$ ipython --no-banner

In [1]: import numpy as np

In [2]: np.set_printoptions(precision=3, suppress=True, linewidth=160, legacy="1.25")

In [3]: rng = np.random.default_rng(373)

In [4]: E = (rng.random((15, 15)) < 0.3) + np.eye(15)

In [5]: E /= E.sum(axis=1, keepdims=True)

In [6]: E
Out[6]: 
array([[0.25 , 0.   , 0.   , 0.25 , 0.   , 0.   , 0.   , 0.   , 0.25 , 0.   , 0.   , 0.   , 0.   , 0.25 , 0.   ],
       [0.   , 0.2  , 0.   , 0.   , 0.   , 0.   , 0.   , 0.   , 0.2  , 0.   , 0.   , 0.2  , 0.   , 0.2  , 0.2  ],
       [0.143, 0.143, 0.286, 0.   , 0.   , 0.   , 0.   , 0.   , 0.143, 0.   , 0.143, 0.   , 0.143, 0.   , 0.   ],
       [0.   , 0.   , 0.167, 0.167, 0.167, 0.167, 0.   , 0.167, 0.167, 0.   , 0.   , 0.   , 0.   , 0.   , 0.   ],
       [0.   , 0.   , 0.   , 0.   , 0.333, 0.   , 0.   , 0.333, 0.333, 0.   , 0.   , 0.   , 0.   , 0.   , 0.   ],
       [0.   , 0.   , 0.167, 0.167, 0.   , 0.333, 0.   , 0.   , 0.   , 0.   , 0.167, 0.   , 0.   , 0.167, 0.   ],
       [0.2  , 0.   , 0.   , 0.   , 0.2  , 0.   , 0.4  , 0.   , 0.   , 0.   , 0.   , 0.   , 0.   , 0.   , 0.2  ],
       [0.   , 0.   , 0.   , 0.   , 0.2  , 0.2  , 0.   , 0.2  , 0.   , 0.   , 0.   , 0.   , 0.2  , 0.   , 0.2  ],
       [0.   , 0.   , 0.   , 0.167, 0.167, 0.   , 0.   , 0.167, 0.333, 0.   , 0.   , 0.167, 0.   , 0.   , 0.   ],
       [0.   , 0.   , 0.   , 0.5  , 0.   , 0.   , 0.   , 0.   , 0.   , 0.5  , 0.   , 0.   , 0.   , 0.   , 0.   ],
       [0.   , 0.   , 0.   , 0.   , 0.143, 0.   , 0.143, 0.   , 0.143, 0.143, 0.143, 0.143, 0.   , 0.143, 0.   ],
       [0.111, 0.   , 0.111, 0.111, 0.   , 0.111, 0.111, 0.   , 0.   , 0.111, 0.   , 0.222, 0.   , 0.   , 0.111],
       [0.   , 0.2  , 0.   , 0.   , 0.   , 0.2  , 0.   , 0.   , 0.   , 0.   , 0.   , 0.2  , 0.2  , 0.2  , 0.   ],
       [0.   , 0.143, 0.   , 0.   , 0.143, 0.   , 0.   , 0.143, 0.   , 0.   , 0.143, 0.   , 0.143, 0.143, 0.143],
       [0.143, 0.   , 0.   , 0.143, 0.   , 0.143, 0.   , 0.143, 0.   , 0.   , 0.143, 0.   , 0.   , 0.143, 0.143]])

In [7]: # a transition matrix

In [8]: u = np.array([0, 2, 1, 0, 2, 3, 0, 3, 0, 1, 0, 2, 0, 2, 3])

In [9]: Y = E + np.outer(u, np.eye(15)[9])

In [10]: round(float(np.linalg.det(Y) / np.linalg.det(E)), 3), np.round(1 + np.linalg.solve(E, u)[9], 3)
Out[10]: (7.313, 7.313)

In [11]: Y = E / np.sqrt((E ** 2).mean(axis=1, keepdims=True))

In [12]: np.linalg.matrix_rank(Y) == np.linalg.matrix_rank(E)
Out[12]: True

In [13]: th = np.radians(72)

In [14]: r_ = np.eye(15)

In [15]: r_[3, 3] = r_[9, 9] = np.cos(th)

In [16]: r_[3, 9], r_[9, 3] = -np.sin(th), np.sin(th)

In [17]: Y = E @ r_.T

In [18]: np.allclose(np.linalg.norm(E, axis=1), np.linalg.norm(Y, axis=1))
Out[18]: True

In [19]: np.abs(Y - E).max(axis=0)
Out[19]: array([0.   , 0.   , 0.   , 0.821, 0.   , 0.   , 0.   , 0.   , 0.   , 0.238, 0.   , 0.   , 0.   , 0.   , 0.   ])

In [20]: round(float(np.abs(np.linalg.eigvals(E)).max()), 3)
Out[20]: 1.0

In [21]: E @ np.ones(15)
Out[21]: array([1., 1., 1., 1., 1., 1., 1., 1., 1., 1., 1., 1., 1., 1., 1.])

In [22]: E.sum(axis=1)
Out[22]: array([1., 1., 1., 1., 1., 1., 1., 1., 1., 1., 1., 1., 1., 1., 1.])

In [23]: pr = np.eye(15)[10]

In [24]: for _ in range(7):
    ...:     pr = pr @ E
    ...:     print(pr.round(3))
    ...: 
[0.    0.    0.    0.    0.143 0.    0.143 0.    0.143 0.143 0.143 0.143 0.    0.143 0.   ]
[0.044 0.02  0.016 0.111 0.141 0.016 0.093 0.092 0.116 0.108 0.041 0.076 0.02  0.041 0.065]
[0.05  0.016 0.034 0.123 0.133 0.064 0.052 0.118 0.127 0.068 0.026 0.05  0.031 0.043 0.065]
[0.042 0.02  0.047 0.114 0.13  0.086 0.03  0.125 0.132 0.043 0.035 0.045 0.041 0.052 0.058]
[0.037 0.026 0.052 0.101 0.128 0.094 0.022 0.125 0.132 0.032 0.042 0.049 0.047 0.058 0.056]
[0.034 0.03  0.053 0.093 0.125 0.096 0.02  0.123 0.131 0.027 0.045 0.054 0.05  0.062 0.056]
[0.034 0.032 0.053 0.09  0.123 0.096 0.021 0.12  0.13  0.026 0.047 0.056 0.051 0.064 0.057]

In [25]: M = np.load("arr.npy")

In [26]: M
Out[26]: 
array([[2, 5, 6, 1, 5, 7, 9, 1, 3, 9, 3, 0],
       [0, 2, 5, 6, 1, 5, 7, 9, 1, 3, 9, 3],
       [3, 0, 2, 5, 6, 1, 5, 7, 9, 1, 3, 9],
       [9, 3, 0, 2, 5, 6, 1, 5, 7, 9, 1, 3],
       [3, 9, 3, 0, 2, 5, 6, 1, 5, 7, 9, 1],
       [1, 3, 9, 3, 0, 2, 5, 6, 1, 5, 7, 9],
       [9, 1, 3, 9, 3, 0, 2, 5, 6, 1, 5, 7],
       [7, 9, 1, 3, 9, 3, 0, 2, 5, 6, 1, 5],
       [5, 7, 9, 1, 3, 9, 3, 0, 2, 5, 6, 1],
       [1, 5, 7, 9, 1, 3, 9, 3, 0, 2, 5, 6],
       [6, 1, 5, 7, 9, 1, 3, 9, 3, 0, 2, 5],
       [5, 6, 1, 5, 7, 9, 1, 3, 9, 3, 0, 2]])

In [27]: M @ (-1.0) ** np.arange(12)
Out[27]: array([ 5., -5.,  5., -5.,  5., -5.,  5., -5.,  5., -5.,  5., -5.])

In [28]: np.sort(np.abs(np.fft.fft(M[0]))), np.sort(np.linalg.svd(M, compute_uv=False))
Out[28]: 
(array([ 1.   ,  1.   ,  5.   ,  6.245,  6.245,  7.866,  7.866,  9.28 ,  9.28 , 20.616, 20.616, 51.   ]),
 array([ 1.   ,  1.   ,  5.   ,  6.245,  6.245,  7.866,  7.866,  9.28 ,  9.28 , 20.616, 20.616, 51.   ]))

In [29]: np.allclose(M @ M.T, M.T @ M)
Out[29]: True

In [30]: (M @ M)[0]
Out[30]: array([183, 176, 260, 274, 147, 150, 266, 242, 178, 166, 279, 280])

In [31]: x0 = np.array([-3, -7, -9, 9, -7, -4, 3, -8, -4, 9, 5, -9])

In [32]: y = M @ x0

In [33]: y
Out[33]: array([ -46,  -42, -162,  -95,  -44, -124,  -88, -163, -126,  -47, -184, -154])

In [34]: np.round(np.linalg.solve(M.T, M[2]), 3) + 0
Out[34]: array([0., 0., 1., 0., 0., 0., 0., 0., 0., 0., 0., 0.])

In [35]: np.linalg.solve(M, -3 * y)
Out[35]: array([  9.,  21.,  27., -27.,  21.,  12.,  -9.,  24.,  12., -27., -15.,  27.])

In [36]: np.linalg.solve(M, M[:, 1])
Out[36]: array([ 0.,  1.,  0.,  0.,  0., -0., -0., -0.,  0.,  0.,  0., -0.])

In [37]: W1 = np.array([[2, 1, 0, 2, 0],
    ...:     [2, 3, 0, 2, 1],
    ...:     [3, 3, 3, 0, 3],
    ...:     [2, 1, 3, 3, 2],
    ...:     [2, 2, 1, 2, 2],
    ...:     [1, 0, 2, 1, 2],
    ...:     [0, 2, 3, 1, 0],
    ...:     [1, 0, 0, 1, 0],
    ...:     [3, 2, 1, 3, 1],
    ...:     [3, 3, 2, 2, 1],
    ...:     [2, 3, 0, 2, 3],
    ...:     [3, 0, 1, 0, 1]])

In [38]: b = np.array([1, 2, 5, 1, 2])

In [39]: H = np.maximum(M @ W1 + b, 0)

In [40]: (H > 0).astype(int)
Out[40]: 
array([[1, 1, 1, 1, 1],
       [1, 1, 1, 1, 1],
       [1, 1, 1, 1, 1],
       [1, 1, 1, 1, 1],
       [1, 1, 1, 1, 1],
       [1, 1, 1, 1, 1],
       [1, 1, 1, 1, 1],
       [1, 1, 1, 1, 1],
       [1, 1, 1, 1, 1],
       [1, 1, 1, 1, 1],
       [1, 1, 1, 1, 1],
       [1, 1, 1, 1, 1]])

In [41]: C = np.array([[1, 3], [5, 3], [5, 3], [1, 2], [3, 3]])

In [42]: H @ C
Out[42]: 
array([[1394, 1260],
       [1206, 1127],
       [1053, 1073],
       [1047, 1085],
       [1306, 1238],
       [1251, 1187],
       [1082, 1121],
       [1123, 1157],
       [1358, 1276],
       [1326, 1213],
       [1068, 1072],
       [1123, 1141]])

In [43]: (H @ C).round(6).argmax(axis=1)
Out[43]: array([0, 0, 1, 1, 0, 0, 1, 1, 0, 0, 1, 1])

In [44]: x0 = np.array([9, 7, 2, 9, 3, 9, 5, 6, 1, 4, 8, 4])

In [45]: y = M @ x0

In [46]: b, lr = np.zeros(12), 1 / np.linalg.norm(M, 2) ** 2

In [47]: for i in range(15):
    ...:     b -= lr * M.T @ (M @ b - y)
    ...:     if i % 5 == 0: print(i, round(np.linalg.norm(M @ b - y), 3))
    ...: 
0 62.727
5 54.647
10 48.665

In [48]: round(np.linalg.cond(M), 3)
Out[48]: 51.0

In [49]: K = np.loadtxt("case18.csv", delimiter=",")

In [50]: K
Out[50]: 
array([[ 7.,  9.,  2.,  4.,  4.,  6.,  3.,  5.,  8.],
       [ 9., 14.,  4.,  8.,  8.,  7.,  4.,  9., 12.],
       [ 2.,  4.,  3.,  2.,  4.,  1.,  2.,  4.,  3.],
       [ 4.,  8.,  2.,  9.,  6.,  2.,  3.,  5.,  6.],
       [ 4.,  8.,  4.,  6.,  8.,  2.,  3.,  7.,  6.],
       [ 6.,  7.,  1.,  2.,  2.,  6.,  2.,  5.,  7.],
       [ 3.,  4.,  2.,  3.,  3.,  2.,  3.,  3.,  3.],
       [ 5.,  9.,  4.,  5.,  7.,  5.,  3., 14.,  9.],
       [ 8., 12.,  3.,  6.,  6.,  7.,  3.,  9., 11.]])

In [51]: x0 = np.array([3, 1, 1, -1, 1, -1, 0, -3, -2])

In [52]: a = np.maximum(K @ x0, 0)

In [53]: np.flatnonzero(a > 1e-9)
Out[53]: array([], dtype=int64)

In [54]: gram = K.T @ K

In [55]: np.linalg.matrix_rank(gram)
Out[55]: 6

In [56]: (K @ K.T).shape
Out[56]: (9, 9)

In [57]: U, sv, vt = np.linalg.svd(K)

In [58]: np.argmax(sv[:-1] / (sv[1:] + 1e-6)) + 1
Out[58]: 6

In [59]: sv.round(3) + 0
Out[59]: array([53.475,  8.818,  7.058,  3.135,  1.908,  0.607,  0.   ,  0.   ,  0.   ])

In [60]: Y = U[:, :6] @ np.diag(sv[:6]) @ vt[:6]

In [61]: np.round(np.abs(K - Y).max(), 3)
Out[61]: 0.0

In [62]: np.linalg.matrix_rank(Y)
Out[62]: 6

In [63]: np.linalg.matrix_rank(K, rtol=0.05)
Out[63]: 4

In [64]: np.linalg.lstsq(K[:-1].T, K[-1])[2]
Out[64]: 6

In [65]: round(np.trace(np.linalg.pinv(K) @ K), 3)
Out[65]: 6.0

In [66]: K @ np.linalg.pinv(K) @ K
Out[66]: 
array([[ 7.,  9.,  2.,  4.,  4.,  6.,  3.,  5.,  8.],
       [ 9., 14.,  4.,  8.,  8.,  7.,  4.,  9., 12.],
       [ 2.,  4.,  3.,  2.,  4.,  1.,  2.,  4.,  3.],
       [ 4.,  8.,  2.,  9.,  6.,  2.,  3.,  5.,  6.],
       [ 4.,  8.,  4.,  6.,  8.,  2.,  3.,  7.,  6.],
       [ 6.,  7.,  1.,  2.,  2.,  6.,  2.,  5.,  7.],
       [ 3.,  4.,  2.,  3.,  3.,  2.,  3.,  3.,  3.],
       [ 5.,  9.,  4.,  5.,  7.,  5.,  3., 14.,  9.],
       [ 8., 12.,  3.,  6.,  6.,  7.,  3.,  9., 11.]])

In [67]: A = np.load("run8.npy")

In [68]: A
Out[68]: 
array([[0, 1, 0, 0, 0, 0, 0, 0, 0, 0, 0, 0],
       [0, 0, 0, 0, 0, 0, 0, 0, 0, 1, 0, 0],
       [0, 0, 0, 0, 0, 0, 0, 0, 1, 0, 0, 0],
       [0, 0, 1, 0, 0, 0, 0, 0, 0, 0, 0, 0],
       [0, 0, 0, 0, 0, 0, 0, 0, 0, 0, 0, 1],
       [0, 0, 0, 0, 1, 0, 0, 0, 0, 0, 0, 0],
       [0, 0, 0, 0, 0, 0, 0, 1, 0, 0, 0, 0],
       [0, 0, 0, 0, 0, 0, 0, 0, 0, 0, 1, 0],
       [0, 0, 0, 0, 0, 1, 0, 0, 0, 0, 0, 0],
       [0, 0, 0, 1, 0, 0, 0, 0, 0, 0, 0, 0],
       [0, 0, 0, 0, 0, 0, 1, 0, 0, 0, 0, 0],
       [1, 0, 0, 0, 0, 0, 0, 0, 0, 0, 0, 0]])

In [69]: np.round(np.linalg.det(A), 3)
Out[69]: 1.0

In [70]: (A - A.T) / 2
Out[70]: 
array([[ 0. ,  0.5,  0. ,  0. ,  0. ,  0. ,  0. ,  0. ,  0. ,  0. ,  0. , -0.5],
       [-0.5,  0. ,  0. ,  0. ,  0. ,  0. ,  0. ,  0. ,  0. ,  0.5,  0. ,  0. ],
       [ 0. ,  0. ,  0. , -0.5,  0. ,  0. ,  0. ,  0. ,  0.5,  0. ,  0. ,  0. ],
       [ 0. ,  0. ,  0.5,  0. ,  0. ,  0. ,  0. ,  0. ,  0. , -0.5,  0. ,  0. ],
       [ 0. ,  0. ,  0. ,  0. ,  0. , -0.5,  0. ,  0. ,  0. ,  0. ,  0. ,  0.5],
       [ 0. ,  0. ,  0. ,  0. ,  0.5,  0. ,  0. ,  0. , -0.5,  0. ,  0. ,  0. ],
       [ 0. ,  0. ,  0. ,  0. ,  0. ,  0. ,  0. ,  0.5,  0. ,  0. , -0.5,  0. ],
       [ 0. ,  0. ,  0. ,  0. ,  0. ,  0. , -0.5,  0. ,  0. ,  0. ,  0.5,  0. ],
       [ 0. ,  0. , -0.5,  0. ,  0. ,  0.5,  0. ,  0. ,  0. ,  0. ,  0. ,  0. ],
       [ 0. , -0.5,  0. ,  0.5,  0. ,  0. ,  0. ,  0. ,  0. ,  0. ,  0. ,  0. ],
       [ 0. ,  0. ,  0. ,  0. ,  0. ,  0. ,  0.5, -0.5,  0. ,  0. ,  0. ,  0. ],
       [ 0.5,  0. ,  0. ,  0. , -0.5,  0. ,  0. ,  0. ,  0. ,  0. ,  0. ,  0. ]])

In [71]: np.allclose(A @ A.T, A.T @ A)
Out[71]: True

In [72]: np.sort(np.abs(np.linalg.eigvals(A)))
Out[72]: array([1., 1., 1., 1., 1., 1., 1., 1., 1., 1., 1., 1.])

In [73]: u = np.array([7, -6, -3, 8, 0, -6, -2, -8, -2, 5, -3, 4])

In [74]: Y = A + np.outer(u, np.eye(12)[5])

In [75]: np.round(np.linalg.det(Y) / np.linalg.det(A), 3), round(1 + np.linalg.solve(A, u)[5], 3)
Out[75]: (-1.0, -1.0)

In [76]: Y
Out[76]: 
array([[ 0.,  1.,  0.,  0.,  0.,  7.,  0.,  0.,  0.,  0.,  0.,  0.],
       [ 0.,  0.,  0.,  0.,  0., -6.,  0.,  0.,  0.,  1.,  0.,  0.],
       [ 0.,  0.,  0.,  0.,  0., -3.,  0.,  0.,  1.,  0.,  0.,  0.],
       [ 0.,  0.,  1.,  0.,  0.,  8.,  0.,  0.,  0.,  0.,  0.,  0.],
       [ 0.,  0.,  0.,  0.,  0.,  0.,  0.,  0.,  0.,  0.,  0.,  1.],
       [ 0.,  0.,  0.,  0.,  1., -6.,  0.,  0.,  0.,  0.,  0.,  0.],
       [ 0.,  0.,  0.,  0.,  0., -2.,  0.,  1.,  0.,  0.,  0.,  0.],
       [ 0.,  0.,  0.,  0.,  0., -8.,  0.,  0.,  0.,  0.,  1.,  0.],
       [ 0.,  0.,  0.,  0.,  0., -1.,  0.,  0.,  0.,  0.,  0.,  0.],
       [ 0.,  0.,  0.,  1.,  0.,  5.,  0.,  0.,  0.,  0.,  0.,  0.],
       [ 0.,  0.,  0.,  0.,  0., -3.,  1.,  0.,  0.,  0.,  0.,  0.],
       [ 1.,  0.,  0.,  0.,  0.,  4.,  0.,  0.,  0.,  0.,  0.,  0.]])

In [77]: np.linalg.matrix_rank(Y - A)
Out[77]: 1

In [78]: feats = np.array([[1, 0, 0, 0, 0],
    ...:     [-5, -1, 0, 0, 0],
    ...:     [5, -2, 1, 0, 0],
    ...:     [2, -2, -3, 3, 0],
    ...:     [-3, 2, 5, 2, -3]])

In [79]: np.linalg.matrix_rank(feats - feats[0, 0] * np.eye(5))
Out[79]: 4

In [80]: [int(np.linalg.matrix_rank(np.linalg.matrix_power(feats, p))) for p in range(1, 6)]
Out[80]: [5, 5, 5, 5, 5]

In [81]: feats @ feats
Out[81]: 
array([[  1,   0,   0,   0,   0],
       [  0,   1,   0,   0,   0],
       [ 20,   0,   1,   0,   0],
       [  3,   2, -12,   9,   0],
       [ 25, -22, -16,   0,   9]])
